$ python3 -q
>>> import numpy as np
>>> np.set_printoptions(suppress=True, linewidth=100)
>>> M2 = np.array([[3, -2, 0],
...     [-2, 2, -5],
...     [4, 1, 5],
...     [-1, 3, -1],
...     [5, 2, 2],
...     [5, 3, 4],
...     [-3, 0, -3]])
>>> basis = np.array([[0, 0, 2, 0], [2, 1, 0, 2], [1, 0, 0, 2]])
>>> rng = np.random.default_rng(68)
>>> A = M2 @ basis + 0.3 * rng.normal(size=(7, 4))
>>> A.round(2)
array([[-3.44, -1.74,  6.21, -4.  ],
       [-0.6 ,  2.24, -3.99, -5.9 ],
       [ 6.56,  1.25,  8.16, 11.39],
       [ 5.43,  3.21, -1.8 ,  3.98],
       [ 5.76,  2.41, 10.16,  8.17],
       [ 9.97,  3.29, 10.08, 14.39],
       [-3.15,  0.27, -6.46, -6.68]])
>>> t = np.radians(45)
>>> r_ = np.eye(4)
>>> r_[3, 3] = r_[1, 1] = np.cos(t)
>>> r_[3, 1], r_[1, 3] = -np.sin(t), np.sin(t)
>>> r_.round(2)
array([[ 1.  ,  0.  ,  0.  ,  0.  ],
       [ 0.  ,  0.71,  0.  ,  0.71],
       [ 0.  ,  0.  ,  1.  ,  0.  ],
       [ 0.  , -0.71,  0.  ,  0.71]])
>>> M2 = A @ r_.T
>>> np.round(np.linalg.svd(A, compute_uv=False), 2), np.round(np.linalg.svd(M2, compute_uv=False), 2)
(array([31.77, 10.81,  4.8 ,  0.44]), array([31.77, 10.81,  4.8 ,  0.44]))
>>> np.allclose(A @ A.T, M2 @ M2.T)
True
>>> feats = np.load("arr.npy")
>>> feats.round(2)
array([[ 6.25, -8.  ,  5.88, -3.  ],
       [ 4.88, -8.  ,  6.56, -3.  ],
       [ 4.34, -8.  ,  6.83, -3.  ],
       [ 5.19, -8.  ,  6.4 , -3.  ],
       [ 4.98, -8.  ,  6.51, -3.  ],
       [ 7.96, -8.  ,  5.02, -3.  ],
       [ 5.36, -8.  ,  6.32, -3.  ],
       [ 7.88, -8.  ,  5.06, -3.  ],
       [ 6.98, -8.  ,  5.51, -3.  ],
       [ 7.66, -8.  ,  5.17, -3.  ],
       [ 9.42, -8.  ,  4.29, -3.  ]])
>>> # looks like rank 2
>>> Uu, s, Vt = np.linalg.svd(feats)
>>> np.argmax(s[:-1] / (s[1:] + 1e-6)) + 1
np.int64(2)
>>> M2 = Uu[:, :2] @ np.diag(s[:2]) @ Vt[:2]
>>> round(np.linalg.norm(feats - M2) / np.linalg.norm(feats), 2)
np.float64(0.0)
>>> np.linalg.matrix_rank(M2)
np.int64(2)
